% python3 -q
>>> import numpy as np
>>> np.set_printoptions(precision=2, suppress=True, linewidth=160)
>>> tidy = lambda a: np.round(a, 2) + 0
>>> feats = np.loadtxt("run19.csv", delimiter=",")
>>> feats
array([[ 2.,  3.,  3.,  0.,  1.,  2.,  1.],
       [ 1.,  0.,  1.,  3.,  2.,  0.,  3.],
       [ 0.,  2.,  0.,  0.,  1.,  0.,  0.],
       [ 0.,  0.,  0., -1.,  0.,  0.,  1.],
       [ 0.,  0.,  0.,  0., -3., -2.,  1.],
       [ 0.,  0.,  0.,  1.,  3.,  1.,  1.],
       [ 0.,  0.,  0.,  0., -3., -3.,  0.]])
>>> rng = np.random.default_rng(96)
>>> lab = rng.permutation(7)
>>> lab
array([3, 6, 5, 1, 2, 4, 0])
>>> B = feats[lab][:, lab]
>>> tidy(np.linalg.det(B)), tidy(np.linalg.det(feats[lab]))
(np.float64(24.0), np.float64(-24.0))
>>> np.trace(B)
np.float64(-1.0)
>>> np.diag(B)
array([-1.,  0.,  1.,  0.,  0., -3.,  2.])
>>> np.allclose(B, feats)
False
>>> B
array([[-1.,  1.,  0.,  0.,  0.,  0.,  0.],
       [ 0.,  0., -3.,  0.,  0., -3.,  0.],
       [ 1.,  1.,  1.,  0.,  0.,  3.,  0.],
       [ 3.,  3.,  0.,  0.,  1.,  2.,  1.],
       [ 0.,  0.,  0.,  2.,  0.,  1.,  0.],
       [ 0.,  1., -2.,  0.,  0., -3.,  0.],
       [ 0.,  1.,  2.,  3.,  3.,  1.,  2.]])
>>> m1 = np.load("x.npy")
>>> m1
array([[ 2,  0, -2,  1],
       [ 0,  1, -1,  2],
       [ 0,  0,  2, -2],
       [ 0,  0,  0, -1]])
>>> # triangular
>>> B = np.linalg.inv(m1)
>>> tidy(np.linalg.det(m1) * np.linalg.det(B))
np.float64(1.0)
>>> (np.abs(B) > 1e-9).astype(int)
array([[1, 0, 1, 1],
       [0, 1, 1, 1],
       [0, 0, 1, 1],
       [0, 0, 0, 1]])
>>> tidy(np.linalg.det(m1) * B)
array([[-2.,  0., -2.,  2.],
       [ 0., -4., -2., -4.],
       [ 0.,  0., -2.,  4.],
       [ 0.,  0.,  0.,  4.]])
>>> B = np.array([[-2, 1], [-2, 0], [-1, 0], [-2, -2]])
>>> np.einsum("ij->j", m1)
array([ 2,  1, -1,  0])
>>> m1 @ B
array([[-4,  0],
       [-5, -4],
       [ 2,  4],
       [ 2,  2]])
>>> np.einsum("ij,ij->i", m1, m1)
array([9, 6, 8, 1])
>>> np.linalg.matrix_rank(np.vstack([m1, B.T]))
np.int64(4)
>>> np.vstack([m1, B.T]).shape
(6, 4)
>>> np.linalg.matrix_rank(m1 @ B)
np.int64(2)
>>> B = m1 + rng.integers(-2, 3, (4, 2)) @ rng.integers(-2, 3, (2, 4))
>>> B
array([[ 2,  4, -2, -1],
       [-1,  1, -1,  1],
       [ 2, -8,  2,  4],
       [-2,  2,  0, -4]])
>>> tidy(np.linalg.svd(B - m1, compute_uv=False))
array([11.71,  2.42,  0.  ,  0.  ])
>>> np.linalg.matrix_rank(B - m1, tol=1e-8)
np.int64(2)
>>> tidy(np.linalg.norm(B, axis=1))
array([5.  , 2.  , 9.38, 4.9 ])
>>> tidy(np.linalg.norm(B, axis=0))
array([3.61, 9.22, 3.  , 5.83])
>>> tidy(np.linalg.norm(B[0], 1)), tidy(np.linalg.norm(B[0], np.inf))
(np.float64(9.0), np.float64(4.0))
>>> tidy(np.linalg.det(m1.T))
np.float64(-4.0)
>>> tidy(np.linalg.det(m1[::-1]))
np.float64(-4.0)
>>> np.kron(np.eye(2, dtype=int), m1)
array([[ 2,  0, -2,  1,  0,  0,  0,  0],
       [ 0,  1, -1,  2,  0,  0,  0,  0],
       [ 0,  0,  2, -2,  0,  0,  0,  0],
       [ 0,  0,  0, -1,  0,  0,  0,  0],
       [ 0,  0,  0,  0,  2,  0, -2,  1],
       [ 0,  0,  0,  0,  0,  1, -1,  2],
       [ 0,  0,  0,  0,  0,  0,  2, -2],
       [ 0,  0,  0,  0,  0,  0,  0, -1]])
>>> tidy(np.linalg.eigvals(m1))
array([ 2.,  1.,  2., -1.])
>>> np.einsum("ii->", m1)
np.int64(4)
>>> X = rng.normal(size=(34, 5))
>>> X = 3 * X / np.linalg.norm(X, axis=1, keepdims=True)
>>> tidy(X)
array([[-0.09,  0.71, -0.96,  2.47,  1.2 ],
       [-0.29,  1.3 ,  0.74, -2.55,  0.39],
       [-0.21,  0.91,  2.3 ,  1.61, -0.5 ],
       [ 1.01, -0.91,  2.26,  1.41,  0.27],
       [ 1.  , -0.56, -1.47, -2.34,  0.24],
       [-0.27,  0.48,  0.22,  0.45, -2.91],
       [ 0.82, -1.26,  1.32,  2.19,  0.44],
       [-1.73,  0.84,  1.21,  1.35, -1.41],
       [ 0.03, -2.22, -1.75, -0.84, -0.58],
       [ 1.24,  0.15,  1.55, -0.71, -2.13],
       [ 2.66,  0.16, -1.23, -0.26, -0.58],
       [-0.16,  1.93, -1.72, -0.19, -1.5 ],
       [ 0.68, -0.79,  0.56, -1.14, -2.51],
       [ 0.98,  1.59, -1.75,  1.08, -1.15],
       [-1.11,  0.22, -0.79, -2.46,  1.02],
       [-1.04,  0.38, -1.48, -2.26,  0.67],
       [-1.08, -1.12,  2.28, -1.16, -0.04],
       [ 1.02,  2.39, -1.19,  0.86, -0.28],
       [ 0.04, -0.84,  0.54, -2.82, -0.26],
       [ 0.53, -2.1 , -1.02,  1.67,  0.67],
       [-0.87, -1.88,  0.77, -1.93, -0.63],
       [ 1.3 ,  1.14, -1.86, -1.26, -0.98],
       [ 1.94, -0.98,  1.18,  1.35, -1.02],
       [ 1.33,  0.45, -1.28,  0.86, -2.16],
       [-0.56,  2.52, -0.83, -1.08, -0.68],
       [ 2.12,  0.51, -0.88, -1.56, -1.02],
       [ 2.66, -0.8 ,  0.08,  0.  ,  1.14],
       [-0.03, -0.94,  0.28,  0.39, -2.81],
       [-1.1 ,  1.35,  0.07,  0.32, -2.42],
       [-0.68, -0.84,  0.3 ,  2.63,  0.91],
       [ 0.14, -2.83,  0.26, -0.87, -0.39],
       [-0.96, -1.14,  0.39,  2.57, -0.18],
       [ 0.18,  0.  , -2.85, -0.91,  0.11],
       [-0.99,  0.19,  1.15,  1.76,  1.89]])
>>> basis = X[[7, 5]].astype(float)
>>> for _ in range(3):
...     lab = np.linalg.norm(X[:, None] - basis, axis=-1).argmin(axis=1)
...     basis = np.array([X[lab == j].mean(axis=0) for j in range(2)])
... 
>>> lab
array([0, 1, 0, 0, 1, 1, 0, 0, 1, 1, 1, 1, 1, 1, 1, 1, 0, 1, 1, 0, 1, 1, 0, 1, 1, 1, 1, 1, 1, 0, 1, 0, 1, 0])
>>> np.bincount(lab)
array([11, 23])
>>> lab = X[:, 3] > np.median(X[:, 3])
>>> u = X[lab].mean(axis=0) - X[~lab].mean(axis=0)
>>> np.argsort(-np.abs(u).round(6), kind="stable")
array([3, 2, 1, 4, 0])
>>> (((X - X.mean(axis=0)) @ u > 0) == lab).mean()
np.float64(1.0)
>>> x = np.array([0, 2, 3, 2, 3])
>>> np.linalg.norm(X @ x) <= np.linalg.norm(X, 2) * np.linalg.norm(x) + 1e-9
np.True_
>>> np.sign((X @ x).round(6))
array([ 1.,  1.,  1.,  1., -1., -1.,  1.,  1., -1., -1., -1., -1., -1., -1., -1., -1.,  1.,  1., -1., -1., -1., -1.,  1., -1., -1., -1.,  1., -1., -1.,  1.,
       -1.,  1., -1.,  1.])
>>> tidy(X @ np.eye(5)[1])
array([ 0.71,  1.3 ,  0.91, -0.91, -0.56,  0.48, -1.26,  0.84, -2.22,  0.15,  0.16,  1.93, -0.79,  1.59,  0.22,  0.38, -1.12,  2.39, -0.84, -2.1 , -1.88,
        1.14, -0.98,  0.45,  2.52,  0.51, -0.8 , -0.94,  1.35, -0.84, -2.83, -1.14,  0.  ,  0.19])
>>> (X @ x).argmax()
np.int64(33)
>>> B = np.c_[X[:, :3] @ np.array([[3, 1, 0], [-1, 4, -5], [-1, 2, -1]]), np.array([1, 0, 1, -2, 2, 0, 1, 1, -2, -2, 1, 1, 2, 2, 2, 2, -1, -2, 2, 1, -2, 2, 2, 2, -2, 2, 2, 1, 2, 2, 2, -1, 1, 0])]
>>> tidy(B)
array([[ -0.02,   0.84,  -2.61,   1.  ],
       [ -2.92,   6.39,  -7.24,   0.  ],
       [ -3.84,   8.03,  -6.85,   1.  ],
       [  1.67,   1.87,   2.31,  -2.  ],
       [  5.04,  -4.18,   4.28,   2.  ],
       [ -1.49,   2.08,  -2.6 ,   0.  ],
       [  2.4 ,  -1.57,   4.97,   1.  ],
       [ -7.26,   4.06,  -5.43,   1.  ],
       [  4.05, -12.33,  12.82,  -2.  ],
       [  2.02,   4.96,  -2.32,  -2.  ],
       [  9.04,   0.82,   0.44,   1.  ],
       [ -0.69,   4.15,  -7.95,   1.  ],
       [  2.28,  -1.35,   3.38,   2.  ],
       [  3.1 ,   3.83,  -6.18,   2.  ],
       [ -2.76,  -1.8 ,  -0.31,   2.  ],
       [ -2.03,  -2.47,  -0.44,   2.  ],
       [ -4.4 ,  -1.01,   3.34,  -1.  ],
       [  1.87,   8.21, -10.76,  -2.  ],
       [  0.42,  -2.23,   3.65,   2.  ],
       [  4.72,  -9.92,  11.53,   1.  ],
       [ -1.48,  -6.85,   8.64,  -2.  ],
       [  4.62,   2.15,  -3.85,   2.  ],
       [  5.63,   0.39,   3.72,   2.  ],
       [  4.82,   0.56,  -0.96,   2.  ],
       [ -3.37,   7.85, -11.77,  -2.  ],
       [  6.71,   2.42,  -1.69,   2.  ],
       [  8.69,  -0.37,   3.9 ,   2.  ],
       [  0.57,  -3.22,   4.41,   1.  ],
       [ -4.72,   4.44,  -6.81,   2.  ],
       [ -1.51,  -3.43,   3.89,   2.  ],
       [  2.98, -10.66,  13.89,   2.  ],
       [ -2.14,  -4.74,   5.31,  -1.  ],
       [  3.39,  -5.54,   2.87,   1.  ],
       [ -4.32,   2.07,  -2.1 ,   0.  ]])
>>> tidy(np.linalg.norm(B - X @ np.linalg.lstsq(X, B)[0], axis=0))
array([0.  , 0.  , 0.  , 8.83])
>>> Uu, s, VT = np.linalg.svd(B, full_matrices=False)
>>> tidy(s)
array([47.14, 22.19,  9.25,  7.35])
>>> basis = 20 * np.array([[0.0, -0.1, -0.9, 0.5, -1.3, 0.4, -0.7],
...     [0.5, -0.2, -2.2, 0.6, 0.0, 0.7, -2.0]])
>>> lab = rng.integers(0, 2, 34)
>>> M = basis[lab] + rng.normal(size=(34, 7))
>>> tidy(M)
array([[ -1.04,  -2.38, -19.01,   8.77, -25.82,   8.21, -13.58],
       [  0.01,  -2.41, -16.49,   9.24, -25.43,   7.17, -13.9 ],
       [  1.98,  -1.69, -16.57,  11.41, -24.58,   7.73, -13.76],
       [  9.81,  -4.76, -44.47,  12.94,  -2.03,  14.89, -40.39],
       [  9.08,  -4.42, -45.14,  12.4 ,  -0.75,  13.16, -40.22],
       [  1.35,  -2.33, -18.07,   9.  , -27.47,   8.46, -13.74],
       [  1.21,  -3.14, -18.25,   8.67, -22.89,   6.68, -13.73],
       [  0.5 ,  -2.16, -19.18,   9.09, -28.24,   8.18, -15.71],
       [  9.39,  -2.92, -44.37,  12.8 ,   0.18,  15.08, -39.46],
       [ -1.2 ,  -2.98, -19.25,  10.8 , -25.79,   8.77, -14.28],
       [ -0.72,  -1.14, -17.16,   8.26, -25.25,   7.71, -14.43],
       [  9.79,  -3.6 , -43.11,  12.02,   1.37,  13.66, -38.3 ],
       [ -1.07,  -0.05, -18.01,   9.69, -25.58,   8.04, -12.6 ],
       [  1.33,  -2.09, -16.32,  10.5 , -27.24,   7.76, -12.11],
       [ 10.55,  -2.89, -43.68,  11.72,  -0.32,  13.62, -39.39],
       [ 10.08,  -4.65, -43.78,  11.75,  -1.13,  13.11, -41.54],
       [ -0.24,  -1.83, -18.05,   9.57, -25.97,   8.68, -14.3 ],
       [ -0.59,  -1.24, -18.96,   9.13, -25.22,   9.05, -15.  ],
       [ -0.11,  -0.33, -18.52,   9.34, -27.21,   7.92, -15.16],
       [ -0.87,  -2.18, -18.03,   8.9 , -26.55,   9.58, -14.31],
       [  0.88,  -3.87, -19.  ,   9.43, -25.83,   8.36, -15.54],
       [  0.03,  -2.88, -17.39,   9.66, -26.89,   7.44, -15.88],
       [ 12.05,  -4.57, -41.58,  12.43,   0.51,  14.44, -41.8 ],
       [ 11.24,  -4.02, -43.69,  10.98,   0.1 ,  13.69, -40.09],
       [ 10.29,  -6.8 , -44.54,  11.26,   1.11,  13.3 , -40.71],
       [ 10.28,  -4.19, -42.71,  12.05,  -0.77,  12.94, -39.83],
       [ -0.13,  -3.09, -19.28,  10.04, -25.22,   7.23, -13.2 ],
       [  1.09,  -2.28, -17.53,  10.16, -25.89,   9.21, -12.91],
       [ 10.24,  -4.13, -43.21,  12.04,  -0.56,  13.9 , -40.94],
       [ 10.3 ,  -2.35, -45.61,  11.93,  -2.25,  13.49, -39.56],
       [ -0.62,  -3.  , -17.2 ,  10.45, -26.25,   7.58, -13.78],
       [ -1.1 ,  -0.46, -17.2 ,  10.26, -26.03,   6.55, -13.31],
       [  0.76,  -1.73, -17.27,   9.81, -28.17,   8.83, -13.88],
       [  9.23,  -5.77, -43.75,  10.72,   0.56,  14.37, -40.52]])
>>> B = np.c_[M[:, :2] @ np.array([[-1, 2], [-2, -2]]), np.array([1, 2, 2, 2, 2, 1, 2, 2, 2, 1, 0, 0, 2, 1, 2, 2, 0, 1, 0, 1, 1, 1, 0, 2, 2, 0, 0, 2, 0, 1, 0, 2, 2, 1])]
>>> tidy(B)
array([[ 5.79,  2.67,  1.  ],
       [ 4.8 ,  4.84,  2.  ],
       [ 1.4 ,  7.35,  2.  ],
       [-0.29, 29.15,  2.  ],
       [-0.24, 26.99,  2.  ],
       [ 3.31,  7.37,  1.  ],
       [ 5.07,  8.7 ,  2.  ],
       [ 3.83,  5.32,  2.  ],
       [-3.55, 24.63,  2.  ],
       [ 7.16,  3.57,  1.  ],
       [ 3.  ,  0.85,  0.  ],
       [-2.59, 26.78,  0.  ],
       [ 1.17, -2.04,  2.  ],
       [ 2.86,  6.85,  1.  ],
       [-4.77, 26.87,  2.  ],
       [-0.77, 29.47,  2.  ],
       [ 3.9 ,  3.18,  0.  ],
       [ 3.07,  1.29,  1.  ],
       [ 0.77,  0.45,  0.  ],
       [ 5.23,  2.63,  1.  ],
       [ 6.85,  9.5 ,  1.  ],
       [ 5.74,  5.82,  1.  ],
       [-2.91, 33.24,  0.  ],
       [-3.21, 30.51,  2.  ],
       [ 3.31, 34.17,  2.  ],
       [-1.89, 28.96,  0.  ],
       [ 6.3 ,  5.9 ,  0.  ],
       [ 3.47,  6.74,  2.  ],
       [-1.99, 28.74,  0.  ],
       [-5.61, 25.3 ,  1.  ],
       [ 6.63,  4.76,  0.  ],
       [ 2.02, -1.27,  2.  ],
       [ 2.7 ,  5.  ,  2.  ],
       [ 2.31, 30.  ,  1.  ]])
>>> tidy(np.linalg.lstsq(M, B[:, 0])[0])
array([-1., -2.,  0.,  0.,  0.,  0.,  0.])
>>> tidy(np.linalg.norm(np.linalg.qr(M)[0].T @ B, axis=0) ** 2 / ((B ** 2).sum(axis=0) + 1e-12))
array([1. , 1. , 0.7])
